In [1]: import numpy as np

In [2]: np.set_printoptions(precision=3, suppress=True, linewidth=200, sign=" ")

In [3]: F = np.loadtxt("case8.csv", delimiter=",")

In [4]: print(F)
[[ 1.     0.7    0.49   0.343  0.24   0.168  0.118]
 [ 0.7    1.     0.7    0.49   0.343  0.24   0.168]
 [ 0.49   0.7    1.     0.7    0.49   0.343  0.24 ]
 [ 0.343  0.49   0.7    1.     0.7    0.49   0.343]
 [ 0.24   0.343  0.49   0.7    1.     0.7    0.49 ]
 [ 0.168  0.24   0.343  0.49   0.7    1.     0.7  ]
 [ 0.118  0.168  0.24   0.343  0.49   0.7    1.   ]]

In [5]: u = np.array([0, 1])

In [6]: np.polyval(u, F[0])
Out[6]: array([ 1.,  1.,  1.,  1.,  1.,  1.,  1.])

In [7]: np.array([np.convolve(row, u, "same") for row in F])
Out[7]: 
array([[ 0.   ,  1.   ,  0.7  ,  0.49 ,  0.343,  0.24 ,  0.168],
       [ 0.   ,  0.7  ,  1.   ,  0.7  ,  0.49 ,  0.343,  0.24 ],
       [ 0.   ,  0.49 ,  0.7  ,  1.   ,  0.7  ,  0.49 ,  0.343],
       [ 0.   ,  0.343,  0.49 ,  0.7  ,  1.   ,  0.7  ,  0.49 ],
       [ 0.   ,  0.24 ,  0.343,  0.49 ,  0.7  ,  1.   ,  0.7  ],
       [ 0.   ,  0.168,  0.24 ,  0.343,  0.49 ,  0.7  ,  1.   ],
       [ 0.   ,  0.118,  0.168,  0.24 ,  0.343,  0.49 ,  0.7  ]])

In [8]: K = np.load("dump.npy")

In [9]: K
Out[9]: 
array([[ 0.,  2.,  0.,  2.,  0.,  1.,  0.,  0.,  0.,  0.,  0.],
       [ 2.,  1.,  1.,  1.,  3.,  3.,  0.,  0.,  0.,  0.,  0.],
       [ 1.,  1.,  0.,  2.,  2.,  1.,  0.,  0.,  0.,  0.,  0.],
       [ 2.,  1.,  0.,  3.,  1.,  2.,  0.,  0.,  0.,  0.,  0.],
       [ 3.,  2.,  1.,  1.,  1.,  3.,  0.,  0.,  0.,  0.,  0.],
       [ 1.,  2.,  3.,  3.,  2.,  3.,  0.,  0.,  0.,  0.,  0.],
       [ 0.,  0.,  0.,  0.,  0.,  0.,  0.,  2., -3., -1., -3.],
       [ 0.,  0.,  0.,  0.,  0.,  0., -3., -3.,  3.,  1.,  3.],
       [ 0.,  0.,  0.,  0.,  0.,  0.,  0.,  0.,  3.,  2., -2.],
       [ 0.,  0.,  0.,  0.,  0.,  0.,  2., -2.,  2.,  0.,  2.],
       [ 0.,  0.,  0.,  0.,  0.,  0.,  1.,  1.,  3., -2.,  1.]])

In [10]: blk = np.stack([K, 3 * K, K[::-1]])

In [11]: np.einsum("bij,cij->bc", blk, blk)
Out[11]: 
array([[  234.,   702.,    36.],
       [  702.,  2106.,   108.],
       [   36.,   108.,   234.]])

In [12]: u, r1 = F[0], F[5]

In [13]: round(u @ r1, 3)
Out[13]: np.float64(1.091)

In [14]: pr = (u @ r1) / (u @ u) * u

In [15]: np.round(np.linalg.norm(u + r1) ** 2 + np.linalg.norm(u - r1) ** 2, 3)
Out[15]: np.float64(8.742)

In [16]: round((r1 - pr) @ u, 3)
Out[16]: np.float64(0.0)

In [17]: r1 - pr
Out[17]: array([-0.392, -0.152,  0.069,  0.298,  0.566,  0.906,  0.634])

In [18]: vec = np.array([1, 4, 1, 4, 1, 5, 4, 4, 0, 3, 1])

In [19]: h1 = np.maximum(K @ vec, 0)

In [20]: np.tanh(K @ vec)
Out[20]: array([ 1.   ,  1.   ,  1.   ,  1.   ,  1.   ,  1.   ,  0.964, -1.   ,  0.999,  0.964,  0.995])

In [21]: K.T @ h1
Out[21]: array([273., 266., 184., 353., 270., 405.,   7.,   3.,  19.,   0.,  -7.])

In [22]: W0 = np.load("data.npy")

In [23]: print(W0)
[[-3  0  0  0  0  0  0  0  0  0  0  0  0  0]
 [-4 -6  0  0  0  0  0  0  0  0  0  0  0  0]
 [-5  9  5  0  0  0  0  0  0  0  0  0  0  0]
 [-8  5  0 -1  0  0  0  0  0  0  0  0  0  0]
 [ 2  2 -3  8  5  0  0  0  0  0  0  0  0  0]
 [ 4 -5 -3 -3  8 -5  0  0  0  0  0  0  0  0]
 [-6  6  3 -9  5 -3 -5  0  0  0  0  0  0  0]
 [ 2  1  9  8  5  5 -2  6  0  0  0  0  0  0]
 [ 0  9  4 -1  8  4  5  6  2  0  0  0  0  0]
 [-3  7 -5 -9 -3 -3 -6  0 -5 -4  0  0  0  0]
 [ 0  7 -1 -2 -7 -2 -3  5 -6 -7 -3  0  0  0]
 [ 6 -8  7 -5 -2 -2 -1  9 -9  3  7  4  0  0]
 [ 8  0 -5  7  6 -1  9  1  4  4 -5 -8  6  0]
 [-1 -1 -9 -7 -7 -7  8 -1 -9 -6  9 -2 -8  2]]

In [24]: vec = np.array([2, -2, 1, -2, -2, 2, 2, 1, -2, 2, -1, 0, 0, 2])

In [25]: np.linalg.norm(W0 @ vec) <= np.linalg.norm(W0, 2) * np.linalg.norm(vec) + 1e-9
Out[25]: np.True_

In [26]: W0 @ np.eye(14)[2]
Out[26]: array([ 0.,  0.,  5.,  0., -3., -3.,  3.,  9.,  4., -5., -1.,  7., -5., -9.])

In [27]: W0 @ (2 * vec)
Out[27]: array([-12,   8, -46, -48, -58, -10, -58,  -6, -16, -34,  -2, 138,  14,  42])

In [28]: (W0 * vec).sum(axis=1)
Out[28]: array([ -6,   4, -23, -24, -29,  -5, -29,  -3,  -8, -17,  -1,  69,   7,  21])

In [29]: print(W0 @ vec)
[ -6   4 -23 -24 -29  -5 -29  -3  -8 -17  -1  69   7  21]

In [30]: feats = np.load("run15.npy")

In [31]: feats
Out[31]: 
array([[ 0.   ,  0.115, -0.9  ,  0.5  ,  0.7  ,  2.   , -0.1  ,  0.2  , -0.6  ],
       [-0.3  , -0.958,  1.5  , -0.7  , -0.1  , -0.7  ,  1.1  , -1.   , -1.9  ],
       [-0.7  , -2.696,  0.7  , -0.4  , -0.8  , -0.7  , -0.9  ,  0.2  ,  0.1  ],
       [-1.3  , -3.591, -0.4  ,  1.5  ,  0.7  ,  0.3  , -0.7  ,  1.4  ,  0.8  ],
       [-0.6  , -1.687, -2.2  ,  0.9  ,  0.3  ,  1.4  , -1.2  ,  1.1  ,  0.3  ],
       [-1.   , -3.083,  0.3  ,  0.7  , -0.3  , -1.   ,  0.   ,  0.5  ,  0.7  ],
       [-0.7  , -1.956,  0.4  , -0.4  , -1.   , -0.7  , -0.7  ,  0.8  , -1.   ],
       [ 1.1  ,  3.31 ,  0.8  , -1.9  , -0.4  , -1.7  ,  0.7  , -0.9  , -0.5  ],
       [-1.2  , -3.894, -0.9  ,  1.1  , -0.2  ,  1.   , -1.2  , -0.2  , -0.5  ],
       [-0.2  , -0.624, -1.6  ,  0.1  ,  1.   ,  1.   , -0.1  , -0.2  ,  0.4  ],
       [-0.3  , -0.701, -0.9  ,  1.1  , -0.9  ,  1.4  ,  0.4  , -0.2  ,  0.9  ],
       [ 0.6  ,  1.617, -1.   ,  0.5  ,  0.8  , -0.3  ,  0.7  , -0.5  , -1.7  ],
       [ 1.7  ,  4.961, -0.7  ,  0.5  , -0.9  ,  0.7  , -0.4  ,  0.2  ,  1.4  ]])

In [32]: C2 = feats.T @ feats

In [33]: np.linalg.eigvalsh(C2)[::-1]
Out[33]: array([ 109.026,   37.847,   13.616,    4.917,    4.712,    2.857,    2.298,    0.911,    0.023])

In [34]: np.allclose(C2, C2.T)
Out[34]: True

In [35]: np.linalg.svd(feats, compute_uv=False) ** 2
Out[35]: array([ 109.026,   37.847,   13.616,    4.917,    4.712,    2.857,    2.298,    0.911,    0.023])

In [36]: M2 = np.array([[2, -1, 2, 2],
    ...:     [0, 1, 0, -1],
    ...:     [1, 0, -2, -1],
    ...:     [-2, -1, 1, 0],
    ...:     [0, -1, 2, -1],
    ...:     [0, 0, 2, -1]])

In [37]: basis = np.array([[-2, 3, 2, -1, 0, 1],
    ...:     [-2, -2, 1, -1, -2, 3],
    ...:     [-1, -1, 2, 2, -3, -1],
    ...:     [-1, -2, 3, 1, -1, -3]])

In [38]: arr = M2 @ basis

In [39]: arr
Out[39]: 
array([[-6,  2, 13,  5, -6, -9],
       [-1,  0, -2, -2, -1,  6],
       [ 1,  7, -5, -6,  7,  6],
       [ 5, -5, -3,  5, -1, -6],
       [ 1,  2,  0,  4, -3, -2],
       [-1,  0,  1,  3, -5,  1]])

In [40]: U, s, vt = np.linalg.svd(arr)

In [41]: np.argmax(s[:-1] / (s[1:] + 1e-6)) + 1
Out[41]: np.int64(4)

In [42]: M2 = U[:, :4] @ np.diag(s[:4]) @ vt[:4]

In [43]: print(M2.round(3) + 0)
[[-6.  2. 13.  5. -6. -9.]
 [-1.  0. -2. -2. -1.  6.]
 [ 1.  7. -5. -6.  7.  6.]
 [ 5. -5. -3.  5. -1. -6.]
 [ 1.  2.  0.  4. -3. -2.]
 [-1.  0.  1.  3. -5.  1.]]

In [44]: np.round(np.linalg.norm(arr - M2) / np.linalg.norm(arr), 3)
Out[44]: np.float64(0.0)

In [45]: print(round(np.abs(arr - M2).max(), 3))
0.0

In [46]: np.linalg.matrix_rank(arr, rtol=0.05)
Out[46]: np.int64(4)

In [47]: M = np.load("sample17.npy")

In [48]: print(M)
[[ 1  4  5  2  0  0  1  0  1  5  5  5  2  5]
 [ 2  1  5  0  3  0  1  3  2  4  3  4  2  2]
 [ 5  1  0  4  4  5  2  4  5  2  2  0  5  3]
 [ 2  2  1  2  1  1  4  4  4  3  0  4  0  1]
 [ 2  4  4  3  4  5  3  3  1  1  4  0  4  5]
 [ 4  5  1  4  2  5  5  5  5  1  3  5  4  3]
 [ 4  1  4  2  1  5  3  5  0  2  3  0  3  0]]

In [49]: vec = np.array([1, 1, 3, 3, 0, 1, 3, 3, 2, 1, 2, 0, 2, 2])

In [50]: print((M @ vec).argmax())
5

In [51]: (M * vec).sum(axis=1)
Out[51]: array([ 60,  52,  73,  51,  79,  90,  66])

In [52]: np.einsum("ij,j->i", M, vec)
Out[52]: array([ 60,  52,  73,  51,  79,  90,  66])

In [53]: M @ vec
Out[53]: array([ 60,  52,  73,  51,  79,  90,  66])

In [54]: np.linalg.norm(M @ vec) <= np.linalg.norm(M, 2) * np.linalg.norm(vec) + 1e-9
Out[54]: np.True_

In [55]: M @ np.ones(14)
Out[55]: array([ 36.,  32.,  42.,  29.,  43.,  52.,  33.])

In [56]: M * vec
Out[56]: 
array([[  1,   4,  15,   6,   0,   0,   3,   0,   2,   5,  10,   0,   4,  10],
       [  2,   1,  15,   0,   0,   0,   3,   9,   4,   4,   6,   0,   4,   4],
       [  5,   1,   0,  12,   0,   5,   6,  12,  10,   2,   4,   0,  10,   6],
       [  2,   2,   3,   6,   0,   1,  12,  12,   8,   3,   0,   0,   0,   2],
       [  2,   4,  12,   9,   0,   5,   9,   9,   2,   1,   8,   0,   8,  10],
       [  4,   5,   3,  12,   0,   5,  15,  15,  10,   1,   6,   0,   8,   6],
       [  4,   1,  12,   6,   0,   5,   9,  15,   0,   2,   6,   0,   6,   0]])

In [57]: M2 = M[0, 0] * M[1:] - np.outer(M[1:, 0], M[0])

In [58]: print(M2)
[[  0  -7  -5  -4   3   0  -1   3   0  -6  -7  -6  -2  -8]
 [  0 -19 -25  -6   4   5  -3   4   0 -23 -23 -25  -5 -22]
 [  0  -6  -9  -2   1   1   2   4   2  -7 -10  -6  -4  -9]
 [  0  -4  -6  -1   4   5   1   3  -1  -9  -6 -10   0  -5]
 [  0 -11 -19  -4   2   5   1   5   1 -19 -17 -15  -4 -17]
 [  0 -15 -16  -6   1   5  -1   5  -4 -18 -17 -20  -5 -20]]

In [59]: np.flatnonzero(~M2.round(6).any(axis=1))
Out[59]: array([], dtype=int64)

In [60]: U, s, vt = np.linalg.svd(M, full_matrices=False)

In [61]: np.round(U.T @ U, 3) + 0
Out[61]: 
array([[ 1.,  0.,  0.,  0.,  0.,  0.,  0.],
       [ 0.,  1.,  0.,  0.,  0.,  0.,  0.],
       [ 0.,  0.,  1.,  0.,  0.,  0.,  0.],
       [ 0.,  0.,  0.,  1.,  0.,  0.,  0.],
       [ 0.,  0.,  0.,  0.,  1.,  0.,  0.],
       [ 0.,  0.,  0.,  0.,  0.,  1.,  0.],
       [ 0.,  0.,  0.,  0.,  0.,  0.,  1.]])

In [62]: round(np.sqrt((s ** 2).sum()), 3), round(np.linalg.norm(M), 3)
Out[62]: (np.float64(31.89), np.float64(31.89))

In [63]: np.abs(U[:, 0]).round(6).argmax()
Out[63]: np.int64(5)

In [64]: def softmax(z):
    ...:     e = np.exp(z - z.max(axis=-1, keepdims=True))
    ...:     return e / e.sum(axis=-1, keepdims=True)
    ...: 

In [65]: softmax(M[6])
Out[65]: array([ 0.112,  0.006,  0.112,  0.015,  0.006,  0.303,  0.041,  0.303,  0.002,  0.015,  0.041,  0.002,  0.041,  0.002])

In [66]: softmax(M[6] + 3)
Out[66]: array([ 0.112,  0.006,  0.112,  0.015,  0.006,  0.303,  0.041,  0.303,  0.002,  0.015,  0.041,  0.002,  0.041,  0.002])

In [67]: att = M @ M.T / np.sqrt(14)

In [68]: np.round(softmax(att + np.triu(np.full(att.shape, -np.inf), 1)), 3) + 0
Out[68]: 
array([[ 1.   ,  0.   ,  0.   ,  0.   ,  0.   ,  0.   ,  0.   ],
       [ 0.566,  0.434,  0.   ,  0.   ,  0.   ,  0.   ,  0.   ],
       [ 0.   ,  0.   ,  1.   ,  0.   ,  0.   ,  0.   ,  0.   ],
       [ 0.002,  0.003,  0.133,  0.862,  0.   ,  0.   ,  0.   ],
       [ 0.   ,  0.   ,  0.001,  0.   ,  0.999,  0.   ,  0.   ],
       [ 0.   ,  0.   ,  0.   ,  0.   ,  0.   ,  1.   ,  0.   ],
       [ 0.   ,  0.   ,  0.017,  0.   ,  0.048,  0.696,  0.239]])

In [69]: print(softmax(att).round(6).argmax(axis=1))
[ 0  0  2  5  4  5  5]

In [70]: blk = np.stack([M, 4 * M, M[::-1]])

In [71]: np.linalg.matrix_rank(blk)
Out[71]: array([ 7,  7,  7])

In [72]: np.einsum("bij,cij->bc", blk, blk)
Out[72]: 
array([[  1017,   4068,    693],
       [  4068,  16272,   2772],
       [   693,   2772,   1017]])

In [73]: np.linalg.matrix_rank(blk.reshape(3, -1))
Out[73]: np.int64(2)

In [74]: print(blk.shape)
(3, 7, 14)

In [75]: blk.sum(axis=0)
Out[75]: 
array([[  9,  21,  29,  12,   1,   5,   8,   5,   5,  27,  28,  25,  13,  25],
       [ 14,  10,  26,   4,  17,   5,  10,  20,  15,  21,  18,  25,  14,  13],
       [ 27,   9,   4,  23,  24,  30,  13,  23,  26,  11,  14,   0,  29,  20],
       [ 12,  12,   6,  12,   6,   6,  24,  24,  24,  18,   0,  24,   0,   6],
       [ 15,  21,  20,  19,  24,  30,  17,  19,  10,   7,  22,   0,  25,  28],
       [ 22,  26,  10,  20,  13,  25,  26,  28,  27,   9,  18,  29,  22,  17],
       [ 21,   9,  25,  12,   5,  25,  16,  25,   1,  15,  20,   5,  17,   5]])

In [76]: X = np.load("x.npy")

In [77]: X
Out[77]: 
array([[ 0.214,  0.071,  0.143,  0.214,  0.143,  0.143,  0.071],
       [ 0.118,  0.118,  0.059,  0.176,  0.176,  0.176,  0.176],
       [ 0.176,  0.176,  0.118,  0.059,  0.118,  0.176,  0.176],
       [ 0.   ,  0.077,  0.154,  0.308,  0.077,  0.154,  0.231],
       [ 0.176,  0.059,  0.176,  0.176,  0.118,  0.176,  0.118],
       [ 0.   ,  0.071,  0.214,  0.214,  0.214,  0.214,  0.071],
       [ 0.   ,  0.333,  0.   ,  0.   ,  0.   ,  0.   ,  0.667]])

In [78]: u = np.array([-1, 8])

In [79]: np.polyval(u, X[6])
Out[79]: array([ 8.   ,  7.667,  8.   ,  8.   ,  8.   ,  8.   ,  7.333])

In [80]: np.convolve(X[6], u)
Out[80]: array([ 0.   , -0.333,  2.667,  0.   ,  0.   ,  0.   , -0.667,  5.333])

In [81]: O, V = np.linalg.qr(X[:, :4])[0], np.linalg.qr(X[:, 4:])[0]

In [82]: s = np.linalg.svd(O.T @ V, compute_uv=False)

In [83]: (s > 0.9).sum()
Out[83]: np.int64(2)

In [84]: round(float(np.linalg.norm(O @ O.T - V @ V.T, 2)), 3)
Out[84]: 1.0

In [85]: np.degrees(np.arccos(s.clip(0, 1)))
Out[85]: array([  4.631,  19.209,  87.224])

In [86]: s
Out[86]: array([ 0.997,  0.944,  0.048])

In [87]: J = np.load("m.npy")

In [88]: print(J)
[[  9.388 -16.977  54.314 -28.43  -32.906   6.198 -15.02  -16.047   6.941  14.388 -10.898  27.149  77.47   17.885]
 [ 20.891   7.759 -36.276  29.575  41.819  25.863 -21.66   19.882 -23.735 -23.516  -0.994  19.703   1.442  17.157]
 [ 10.987 -20.067  53.903 -30.245 -33.73    5.228 -12.183 -16.024   6.882  17.162 -10.143  27.644  75.644  18.39 ]
 [ 21.158   7.038 -36.288  29.763  43.083  24.885 -22.546  18.125 -22.882 -24.255  -1.196  20.665   0.66   16.896]
 [  8.575 -20.008  54.64  -30.864 -34.648   6.673 -13.669 -17.164   6.718  16.658  -9.543  25.387  78.085  18.174]
 [ 20.615   7.963 -36.793  29.219  42.248  26.162 -23.393  18.791 -24.914 -21.992  -1.77   21.286   2.024  17.588]
 [ 18.939   7.89  -35.19   27.912  41.753  26.217 -21.247  21.122 -24.507 -21.198  -1.094  19.172  -0.345  19.185]
 [ 19.192   7.397 -34.754  30.468  43.412  24.455 -22.046  20.451 -24.293 -22.018  -1.101  18.961   0.68   20.131]
 [ 44.994  23.776 -40.426 -33.418 -19.597  -3.348  22.059 -11.465 -16.222  -2.302  -0.764  14.757  32.409  -6.079]
 [ 19.711   7.727 -35.347  30.87   42.478  27.132 -21.903  20.586 -25.249 -22.886  -2.311  20.5    -0.636  17.202]
 [ 20.831   7.955 -36.66   28.963  42.673  27.794 -21.546  19.937 -25.633 -21.476   0.337  20.109   0.428  16.533]
 [  8.465 -20.63   54.065 -29.243 -32.677   6.216 -13.421 -14.869   7.746  15.401 -10.029  25.061  78.273  17.6  ]
 [ 19.684   9.36  -37.191  31.74   42.366  26.865 -23.73   19.551 -24.344 -21.855  -0.794  20.993  -0.806  19.934]
 [ 46.21   24.362 -38.414 -31.101 -18.177  -0.914  23.134 -12.972 -15.483  -1.607  -0.612  14.351  32.935  -7.48 ]
 [ 10.066 -19.814  53.436 -30.92  -33.866   6.116 -11.83  -17.616   4.765  16.183 -10.224  26.118  76.535  18.425]
 [ 45.877  23.052 -38.975 -30.669 -19.598  -0.133  22.89  -12.982 -16.398  -1.124   0.772  16.602  33.439  -6.533]
 [ 10.209 -20.415  52.928 -29.754 -33.652   5.228 -13.39  -16.909   6.055  16.147 -11.133  25.939  74.021  18.721]
 [ 45.482  24.765 -37.782 -30.869 -17.657  -2.426  22.095 -11.054 -16.919  -0.773   0.895  14.49   32.439  -4.912]
 [ 46.098  23.338 -37.89  -30.796 -17.693  -2.224  22.169 -12.383 -14.955  -3.322  -0.129  13.505  35.171  -7.763]
 [ 21.03    7.516 -34.934  29.742  42.008  25.546 -22.146  20.694 -25.269 -24.292  -2.566  20.737  -1.241  17.639]
 [ 46.984  22.938 -38.086 -32.222 -20.901  -1.207  21.28  -11.769 -15.077  -1.64    1.667  13.303  33.84   -7.355]
 [ 44.784  24.407 -37.517 -32.891 -19.29   -1.274  22.232 -13.009 -16.035  -2.789  -0.616  15.088  34.317  -6.568]
 [  8.541 -18.978  54.232 -30.726 -34.001   6.862 -15.079 -15.281   5.82   18.316  -9.333  25.24   75.392  16.461]
 [ 47.203  23.784 -37.426 -31.894 -19.716  -2.835  22.584 -12.527 -16.34   -1.043  -0.508  14.508  32.854  -8.266]
 [  9.354 -22.199  53.97  -30.113 -33.21    6.248 -14.447 -16.347   5.808  16.348  -8.889  27.348  73.959  16.629]]

In [89]: M2 = np.c_[J[:, :10] @ np.array([[-2, -3, -3, -1, 3, 0, -3, 1, 0, 3],
    ...:     [-2, 1, 2, 0, 1, 0, 1, 3, -3, 0],
    ...:     [-1, -2, 3, 0, -2, 3, 3, 0, -2, 0],
    ...:     [-1, -2, 3, 2, 0, 1, 1, 0, -2, -3],
    ...:     [-2, 2, 1, -3, -3, 0, 0, -1, 1, 2],
    ...:     [3, 1, 3, 3, 1, 0, 1, -3, -3, 0],
    ...:     [-3, 3, -2, 2, 3, -3, 3, -3, 3, 2],
    ...:     [-3, 1, -2, -2, -3, 1, -3, 3, 0, -3],
    ...:     [-3, -3, 0, -1, -1, 1, -3, 1, 2, -3],
    ...:     [-3, -1, -1, -1, -1, 2, 0, 2, -2, 3]]), np.array([1, -2, -3, 1, 1, -2, 1, 2, 2, 0, 0, -1, 1, -2, 1, 1, 3, 3, 3, 1, -2, 2, -1, -3, -3])]

In [90]: M2
Out[90]: 
array([[ 102.914, -252.841,   48.968,   31.789,  -10.773,  199.242,   77.827,    5.405, -112.291,   88.084,    1.   ],
       [  90.439,  117.612,   79.222,  -45.442,  -33.985,  -65.158, -161.725,  -21.381, -111.063,  -44.723,   -2.   ],
       [  90.135, -252.957,   19.085,   29.035,   -1.015,  193.195,   74.541,   -1.485,  -93.638,  110.782,   -3.   ],
       [  93.296,  111.053,   81.862,  -50.431,  -36.152,  -64.73 , -164.019,  -24.845, -104.528,  -43.235,    1.   ],
       [ 110.776, -250.891,   35.966,   37.274,   -5.837,  196.933,   84.327,   -7.271, -103.082,  102.995,    1.   ],
       [  98.932,  117.27 ,   83.289,  -47.897,  -36.834,  -61.088, -160.69 ,  -18.576, -121.002,  -35.709,   -2.   ],
       [  86.255,  127.452,   78.981,  -48.756,  -45.357,  -59.698, -153.954,  -17.591, -116.371,  -39.346,    1.   ],
       [  81.367,  118.882,   86.345,  -53.81 ,  -52.48 ,  -55.534, -154.13 ,  -16.232, -114.26 ,  -45.624,    2.   ],
       [ -10.756,   99.62 , -357.489,   22.489,  414.149, -253.164, -120.012,   24.565,  105.144,  316.315,    2.   ],
       [  94.397,  123.146,   92.284,  -40.852,  -42.08 ,  -59.897, -151.165,  -24.536, -123.58 ,  -46.996,    0.   ],
       [  94.315,  127.67 ,   81.075,  -43.399,  -33.797,  -65.027, -155.311,  -25.495, -122.132,  -29.482,    0.   ],
       [  98.939, -248.578,   34.961,   29.477,  -17.921,  196.894,   74.249,   -5.192,  -94.652,   88.5  ,   -1.   ],
       [  94.36 ,  116.055,   96.489,  -43.07 ,  -41.083,  -57.146, -159.471,  -13.408, -131.575,  -50.082,    1.   ],
       [ -17.233,   91.98 , -338.087,   32.679,  418.845, -247.414, -106.758,   13.2  ,   92.159,  322.391,   -2.   ],
       [ 108.554, -240.244,   24.913,   38.664,    7.636,  184.393,   88.555,  -14.085,  -96.13 ,  118.668,    1.   ],
       [  -6.575,   91.386, -339.148,   40.446,  422.432, -247.892, -105.496,    8.768,   89.055,  320.99 ,    1.   ],
       [ 104.517, -250.857,   24.548,   31.759,   -1.105,  190.64 ,   75.608,   -5.276,  -94.793,  106.808,    3.   ],
       [ -23.854,   94.642, -339.113,   22.463,  404.459, -240.019, -108.118,   26.8  ,   86.621,  319.529,    3.   ],
       [ -15.999,   87.117, -338.291,   26.098,  410.2  , -244.955, -113.125,   15.222,   99.578,  311.682,    3.   ],
       [  93.761,  118.727,   82.208,  -47.051,  -38.963,  -61.781, -157.801,  -20.401, -115.186,  -45.563,    1.   ],
       [  -9.737,   78.535, -347.904,   30.469,  417.422, -240.446, -121.323,   22.816,   91.488,  313.994,   -2.   ],
       [  -4.413,   95.598, -335.531,   32.788,  414.936, -246.76 , -102.833,   13.781,   92.331,  317.674,    2.   ],
       [ 104.628, -249.047,   35.928,   28.864,  -16.484,  204.378,   77.377,    6.868, -114.894,  102.972,   -1.   ],
       [ -19.749,   83.836, -349.293,   27.257,  419.274, -242.877, -110.479,   23.017,   93.235,  326.499,   -3.   ],
       [ 112.911, -251.607,   29.885,   30.438,  -12.655,  197.295,   76.06 ,   -9.973,  -97.492,  103.748,   -3.   ]])

In [91]: np.linalg.matrix_rank(np.c_[J, M2])
Out[91]: np.int64(15)

In [92]: print(np.linalg.matrix_rank(M2))
11

In [93]: np.round(np.linalg.norm(M2 - J @ np.linalg.lstsq(J, M2)[0], axis=0), 3) + 0
Out[93]: array([ 0. ,  0. ,  0. ,  0. ,  0. ,  0. ,  0. ,  0. ,  0. ,  0. ,  6.2])
